% ipython --no-banner

In [1]: import numpy as np

In [2]: np.set_printoptions(precision=2, suppress=True, linewidth=120, sign=" ")

In [3]: J = np.load("case14.npy")

In [4]: J
Out[4]: 
array([[ 6.43, -4.97, -5.83],
       [-0.17, -6.44,  7.65],
       [-1.07,  1.68, -9.8 ],
       [ 6.63,  7.37,  1.33],
       [ 3.48, -3.  ,  8.88],
       [-8.36, -5.37, -1.13],
       [-6.98,  4.54, -5.53],
       [-1.55,  8.58, -4.89],
       [ 6.54,  5.37, -5.33],
       [-3.19,  5.29,  7.86],
       [ 6.32, -1.68,  7.56],
       [ 6.15,  4.14, -6.71],
       [ 1.07, -6.62,  7.42],
       [-8.72,  4.17, -2.57],
       [-7.07, -2.61,  6.58],
       [-0.1 , -5.8 , -8.15],
       [-4.66, -7.82,  4.15],
       [ 8.03, -1.34, -5.8 ],
       [-8.43, -1.71,  5.11],
       [ 6.05, -7.03, -3.75],
       [-7.44, -1.17, -6.58],
       [ 1.09, -9.35, -3.39],
       [ 0.59, -3.43, -9.38],
       [ 2.53,  9.31,  2.62],
       [ 7.41, -3.46, -5.76],
       [-9.85, -0.25, -1.69],
       [-4.02, -4.24, -8.12],
       [ 6.85,  6.04, -4.06]])

In [5]: def softmax(z):
   ...:     e = np.exp(z - z.max(axis=-1, keepdims=True))
   ...:     return e / e.sum(axis=-1, keepdims=True)
   ...: 

In [6]: softmax(J).sum(axis=1)
Out[6]: 
array([ 1.,  1.,  1.,  1.,  1.,  1.,  1.,  1.,  1.,  1.,  1.,  1.,  1.,  1.,  1.,  1.,  1.,  1.,  1.,  1.,  1.,  1.,
        1.,  1.,  1.,  1.,  1.,  1.])

In [7]: scores = J @ J.T / np.sqrt(3)

In [8]: softmax(scores).round(6).argmax(axis=1)
Out[8]: 
array([  0,   1,   2,   3,   4,   5,   6,   7,   8,   9,  10,  11,  12,  13,  14,  15,  16,  17,  18,  19,  20,  21,
        22,  23,  24,  25,  26,  27])

In [9]: hat = J @ np.linalg.solve(J.T @ J, J.T)

In [10]: np.diag(hat)
Out[10]: 
array([ 0.11,  0.1 ,  0.1 ,  0.11,  0.11,  0.11,  0.12,  0.12,  0.09,  0.11,  0.11,  0.09,  0.11,  0.12,  0.09,  0.11,
        0.1 ,  0.1 ,  0.09,  0.12,  0.11,  0.13,  0.1 ,  0.12,  0.1 ,  0.11,  0.11,  0.1 ])

In [11]: np.linalg.matrix_rank(np.eye(28) - hat)
Out[11]: np.int64(25)

In [12]: np.allclose(hat @ hat, hat)
Out[12]: True

In [13]: np.round(np.linalg.eigvalsh(hat), 2) + 0
Out[13]: 
array([ 0.,  0.,  0.,  0.,  0.,  0.,  0.,  0.,  0.,  0.,  0.,  0.,  0.,  0.,  0.,  0.,  0.,  0.,  0.,  0.,  0.,  0.,
        0.,  0.,  0.,  1.,  1.,  1.])

In [14]: W1 = np.array([[3, 0], [4, 5], [-5, 2]])

In [15]: coef = np.array([-2, 1])

In [16]: act = np.maximum(J @ W1 + coef, 0)

In [17]: (act > 0).astype(int)
Out[17]: 
array([[ 1,  0],
       [ 0,  0],
       [ 1,  0],
       [ 1,  1],
       [ 0,  1],
       [ 0,  0],
       [ 1,  1],
       [ 1,  1],
       [ 1,  1],
       [ 0,  1],
       [ 0,  1],
       [ 1,  1],
       [ 0,  0],
       [ 1,  1],
       [ 0,  1],
       [ 1,  0],
       [ 0,  0],
       [ 1,  0],
       [ 0,  1],
       [ 1,  0],
       [ 1,  0],
       [ 0,  0],
       [ 1,  0],
       [ 1,  1],
       [ 1,  0],
       [ 0,  0],
       [ 1,  0],
       [ 1,  1]])

In [18]: np.linalg.matrix_rank(act)
Out[18]: np.int64(2)

In [19]: C = np.array([[2, 2], [0, 0]])

In [20]: W1 @ C
Out[20]: 
array([[  6,   6],
       [  8,   8],
       [-10, -10]])

In [21]: gram = np.cov(J, rowvar=False)

In [22]: np.polyfit(J[:, 2], J[:, 0], 1)
Out[22]: array([-0.11, -0.25])

In [23]: J.std(axis=0)
Out[23]: array([ 5.82,  5.31,  5.95])

In [24]: gram.shape
Out[24]: (3, 3)

In [25]: np.round(np.corrcoef(J[:, 2], J[:, 0])[0, 1], 2)
Out[25]: np.float64(-0.12)

In [26]: feats = np.load("test1.npy")

In [27]: feats
Out[27]: 
array([[ 0.45,  0.19,  0.06,  0.06,  0.45],
       [ 0.19,  0.08,  0.03,  0.03,  0.19],
       [ 0.06,  0.03,  0.01,  0.01,  0.06],
       [ 0.06,  0.03,  0.01,  0.01,  0.06],
       [ 0.45,  0.19,  0.06,  0.06,  0.45]])

In [28]: other = feats / np.sqrt((feats ** 2).mean(axis=1, keepdims=True))

In [29]: np.linalg.norm(other, axis=1)
Out[29]: array([ 2.24,  2.24,  2.24,  2.24,  2.24])

In [30]: other[3]
Out[30]: array([ 1.5 ,  0.64,  0.21,  0.21,  1.5 ])

In [31]: feats - feats.mean(axis=1, keepdims=True)
Out[31]: 
array([[ 0.21, -0.05, -0.18, -0.18,  0.21],
       [ 0.09, -0.02, -0.08, -0.08,  0.09],
       [ 0.03, -0.01, -0.03, -0.03,  0.03],
       [ 0.03, -0.01, -0.03, -0.03,  0.03],
       [ 0.21, -0.05, -0.18, -0.18,  0.21]])
